$ ipython --no-banner

In [1]: import numpy as np

In [2]: from numpy import linalg as LA

In [3]: np.set_printoptions(precision=1, suppress=True, linewidth=140)

In [4]: def rnd(a):
   ...:     return np.round(a, 1) + 0
   ...: 

In [5]: F = np.load("a.npy")

In [6]: rnd(F)
Out[6]: 
array([[ -2.6,  -3.3,  -1.2, -23.1, -17.7, -19.2, -23.5],
       [ -0.6,  -0.4,  -1.3, -16.6, -14.2, -10.6, -15. ],
       [ -0.5,  -0.2,   4.2,   0.5,   2.6,  -4.4,  -1.5],
       [  1.5,   2.7,   1. ,  -2.3,  -3. ,   1.1,  -0.2],
       [ -1.2,  -1.3,   1.7,  -9.6,  -6.3, -10.2, -10.6],
       [  0.6,   1.4,   1.6,  -3.4,  -2.9,  -2.1,  -2.6],
       [ -2.1,  -2.6,  -6.3, -36.8, -32.2, -22.2, -33.3],
       [  0. ,   0.5,   4.4,   2.6,   4.1,  -2.1,   1. ],
       [  2.6,   4.4,   1.5,   3. ,   0.6,   6.6,   5.9],
       [ -0.1,   0.3,  -1. , -14. , -12.3,  -8. , -12.1],
       [ -1.8,  -2.2,   1.3, -12.8,  -8.6, -13.2, -14.1],
       [  0.7,   1.6,   6.4,  11.1,  11.6,   3. ,   8.9],
       [  3.2,   5.3,   1.6,   5.6,   2.3,   9.5,   9. ],
       [ -0.1,   0.3,   4.3,   2. ,   3.7,  -2.8,   0.3],
       [  0.1,   0.7,   0.5,  -8.7,  -7.4,  -5.5,  -7.6],
       [ -1.1,  -1.1,   1.9,  -8.7,  -5.6,  -9.5,  -9.7],
       [  4.8,   7.7,   4.4,  19.3,  13.7,  19.4,  22.5],
       [  1.4,   2.7,   5.5,  11. ,  10.4,   5.5,  10.1],
       [ -0.4,  -0.1,   1.2,  -8.3,  -6.2,  -7. ,  -8.1],
       [  1.6,   3. ,   0.5,  -3.1,  -4.1,   1.4,  -0.5]])

In [7]: left, s, VT = LA.svd(F, full_matrices=False)

In [8]: np.abs(left[:, 0]).round(6).argmax()
Out[8]: np.int64(6)

In [9]: rnd(s / s[0])
Out[9]: array([1. , 0.2, 0.1, 0. , 0. , 0. , 0. ])

In [10]: (s > 1e-8).sum()
Out[10]: np.int64(3)

In [11]: rnd(s)
Out[11]: array([106.1,  20.6,  13.3,   0. ,   0. ,   0. ,   0. ])

In [12]: rnd(np.abs(VT[0]))
Out[12]: array([0.1, 0.1, 0.1, 0.6, 0.5, 0.4, 0.5])

In [13]: rnd(left.T @ F @ VT.T)
Out[13]: 
array([[106.1,   0. ,   0. ,   0. ,   0. ,   0. ,   0. ],
       [  0. ,  20.6,   0. ,   0. ,   0. ,   0. ,   0. ],
       [  0. ,   0. ,  13.3,   0. ,   0. ,   0. ,   0. ],
       [  0. ,   0. ,   0. ,   0. ,   0. ,   0. ,   0. ],
       [  0. ,   0. ,   0. ,   0. ,   0. ,   0. ,   0. ],
       [  0. ,   0. ,   0. ,   0. ,   0. ,   0. ,   0. ],
       [  0. ,   0. ,   0. ,   0. ,   0. ,   0. ,   0. ]])
